$ python -q
>>> import numpy as np
>>> np.set_printoptions(suppress=True, linewidth=160)
>>> rd = lambda a: np.round(a, 2) + 0
>>> A2 = np.array([[5]])
>>> C = np.array([[1]])
>>> K = np.block([[A2, np.zeros((1, 1))], [np.zeros((1, 1)), C]])
>>> K
array([[5., 0.],
       [0., 1.]])
>>> rng = np.random.default_rng(330324)
>>> A2 = K + rng.integers(-2, 3, (2, 1)) @ rng.integers(-2, 3, (1, 2))
>>> A2
array([[ 1., -4.],
       [-4., -3.]])
>>> np.linalg.matrix_rank(A2 - K, tol=1e-8)
np.int64(1)
>>> Q, Rm = np.linalg.qr(A2)
>>> np.allclose(Rm.T @ Rm, A2.T @ A2)
True
>>> rd(Q @ Rm)
array([[ 1., -4.],
       [-4., -3.]])
>>> rd(Rm)
array([[-4.12, -1.94],
       [ 0.  , -4.61]])
>>> Q.shape, Rm.shape
((2, 2), (2, 2))
>>> rd(np.trace(Q @ Q.T))
np.float64(2.0)
>>> rd(np.abs(np.diag(Rm)))
array([4.12, 4.61])
>>> ev, evecs = np.linalg.eig(Rm)
>>> Rm @ evecs[:, 0] - ev[0] * evecs[:, 0]
array([0., 0.])
>>> rd(ev)
array([-4.12, -4.61])
>>> np.prod(ev)
np.float64(19.0)
>>> rd(np.sort(np.linalg.eigvals(Rm @ Rm)))
array([17.  , 21.24])
>>> E = np.loadtxt("dump.csv", delimiter=",")
>>> E
array([[-3.,  0.,  1.],
       [-2., -1.,  1.],
       [-2.,  0.,  0.]])
>>> vec = np.array([3, 1, -2])
>>> y = E @ vec
>>> y
array([-11.,  -9.,  -6.])
>>> rd(np.linalg.solve(E, y))
array([ 3.,  1., -2.])
>>> rd(np.linalg.solve(E, y + E[:, 0]))
array([ 4.,  1., -2.])
>>> rd(np.linalg.solve(E, -1 * y))
array([-3., -1.,  2.])
>>> J = np.loadtxt("m.csv", delimiter=",")
>>> J
array([[6., 5., 0.],
       [5., 6., 0.],
       [0., 0., 6.]])
>>> # 2 groups of indices that never mix
>>> ev, evecs = np.linalg.eig(J)
>>> rd(np.sort(np.linalg.eigvals(J.T)))
array([ 1.,  6., 11.])
>>> rd(np.linalg.det(J))
np.float64(66.0)
>>> J @ J
array([[61., 60.,  0.],
       [60., 61.,  0.],
       [ 0.,  0., 36.]])
>>> A2 = np.linalg.inv(J)
>>> rd(np.linalg.det(J) * A2)
array([[ 36., -30.,   0.],
       [-30.,  36.,   0.],
       [  0.,   0.,  11.]])
>>> rd(np.linalg.inv(A2))
array([[6., 5., 0.],
       [5., 6., 0.],
       [0., 0., 6.]])
>>> rd(np.linalg.det(J) * np.linalg.det(A2))
np.float64(1.0)
>>> rd(np.linalg.cond(J))
np.float64(11.0)
>>> np.allclose(A2, J.T)
False
>>> idx = rng.permutation(3)
>>> idx
array([0, 2, 1])
>>> A2 = J[idx][:, idx]
>>> rd(np.linalg.det(A2)), rd(np.linalg.det(J[idx]))
(np.float64(66.0), np.float64(-66.0))
>>> arr = np.load("sample7.npy")
>>> arr
array([[0, 0, 1, 0],
       [0, 0, 7, 4],
       [0, 0, 1, 5],
       [0, 0, 0, 5]])
>>> A2 = E + rng.integers(-2, 3, (3, 1)) @ rng.integers(-2, 3, (1, 3))
>>> A2
array([[-2., -2.,  3.],
       [-1., -3.,  3.],
       [-2.,  0.,  0.]])
>>> np.abs(A2 - E).sum(axis=1)
array([5., 5., 0.])
>>> A2 - E
array([[ 1., -2.,  2.],
       [ 1., -2.,  2.],
       [ 0.,  0.,  0.]])
>>> np.prod(np.diag(arr)), rd(np.linalg.det(arr))
(np.int64(0), np.float64(0.0))
>>> rd(np.sort(np.linalg.eigvals(arr)))
array([0., 0., 1., 5.])
>>> r = np.linalg.matrix_rank(arr)
>>> r
np.int64(2)
>>> N = np.linalg.svd(arr)[2][r:].T
>>> [int(np.linalg.matrix_rank(np.delete(arr, i, axis=0))) for i in range(4)]
[2, 2, 2, 2]
>>> arr @ N
array([[0., 0.],
       [0., 0.],
       [0., 0.],
       [0., 0.]])
>>> [int(np.linalg.matrix_rank(arr[:, :j + 1])) for j in range(4)]
[0, 0, 1, 2]
>>> np.linalg.matrix_rank(arr.T @ arr), np.linalg.matrix_rank(arr @ arr.T)
(np.int64(2), np.int64(2))
>>> np.allclose(arr @ N, 0)
True
>>> W0 = np.diag(np.array([0, -2, -1])) + 4 * np.eye(3, k=1) + 4 * np.eye(3, k=-1)
>>> W0
array([[ 0.,  4.,  0.],
       [ 4., -2.,  4.],
       [ 0.,  4., -1.]])
>>> # symmetric, so the eigenvalues are real
>>> A2 = W0 + rng.integers(-2, 3, (3, 2)) @ rng.integers(-2, 3, (2, 3))
>>> A2
array([[-2.,  5.,  2.],
       [10., -5.,  0.],
       [-4.,  6.,  1.]])
>>> rd(np.linalg.svd(A2 - W0, compute_uv=False))
array([9.66, 0.8 , 0.  ])
